$ python -q
>>> import numpy as np
>>> import numpy.linalg as la
>>> np.set_printoptions(precision=3, suppress=True, linewidth=200, floatmode="fixed")
>>> M2 = np.array([[2, 1, 7, 2, 7, 4],
...     [8, 1, 3, 5, 2, 4],
...     [7, 1, 0, 5, 1, 8],
...     [1, 0, 8, 7, 5, 0],
...     [3, 4, 9, 1, 3, 0],
...     [0, 4, 6, 7, 1, 6]])
>>> M2[-1] = M2[0]
>>> M = M2 + 0.02 * np.eye(6)
>>> M
array([[2.020, 1.000, 7.000, 2.000, 7.000, 4.000],
       [8.000, 1.020, 3.000, 5.000, 2.000, 4.000],
       [7.000, 1.000, 0.020, 5.000, 1.000, 8.000],
       [1.000, 0.000, 8.000, 7.020, 5.000, 0.000],
       [3.000, 4.000, 9.000, 1.000, 3.020, 0.000],
       [2.000, 1.000, 7.000, 2.000, 7.000, 4.020]])
>>> rng = np.random.default_rng(128)
>>> lab = rng.permutation(6)
>>> lab
array([1, 0, 4, 2, 5, 3])
>>> M2 = M[lab][:, lab]
>>> np.diag(M2)
array([1.020, 2.020, 3.020, 0.020, 4.020, 7.020])
>>> np.sort(np.abs(la.eigvals(M2)))
array([ 0.020,  0.443,  5.203,  6.755,  6.755, 21.879])
>>> cov = M.T @ M
>>> np.diag(cov)
array([131.080,  20.040, 252.000, 108.280, 137.120, 112.160])
>>> np.round(la.svd(M, compute_uv=False) ** 2, 3) + 0
array([548.706, 145.190,  33.803,  29.737,   3.246,   0.000])
>>> M2 = M + rng.integers(-2, 3, (6, 5)) @ rng.integers(-2, 3, (5, 6))
>>> M2
array([[ 5.020,  0.000, 12.000,  2.000,  8.000,  3.000],
       [17.000, -7.980,  9.000, -4.000, -2.000, 10.000],
       [17.000, -3.000,  4.020,  7.000,  3.000,  8.000],
       [-3.000, -3.000,  6.000,  5.020,  3.000,  0.000],
       [ 1.000,  2.000,  9.000, -3.000,  6.020, -2.000],
       [ 7.000,  0.000,  7.000,  3.000, 15.000,  0.020]])
>>> np.round(la.svd(M2 - M, compute_uv=False), 3) + 0
array([20.289, 13.725,  8.034,  3.983,  2.927,  0.000])
>>> M2 - M
array([[ 3.000, -1.000,  5.000,  0.000,  1.000, -1.000],
       [ 9.000, -9.000,  6.000, -9.000, -4.000,  6.000],
       [10.000, -4.000,  4.000,  2.000,  2.000,  0.000],
       [-4.000, -3.000, -2.000, -2.000, -2.000,  0.000],
       [-2.000, -2.000,  0.000, -4.000,  3.000, -2.000],
       [ 5.000, -1.000,  0.000,  1.000,  8.000, -4.000]])
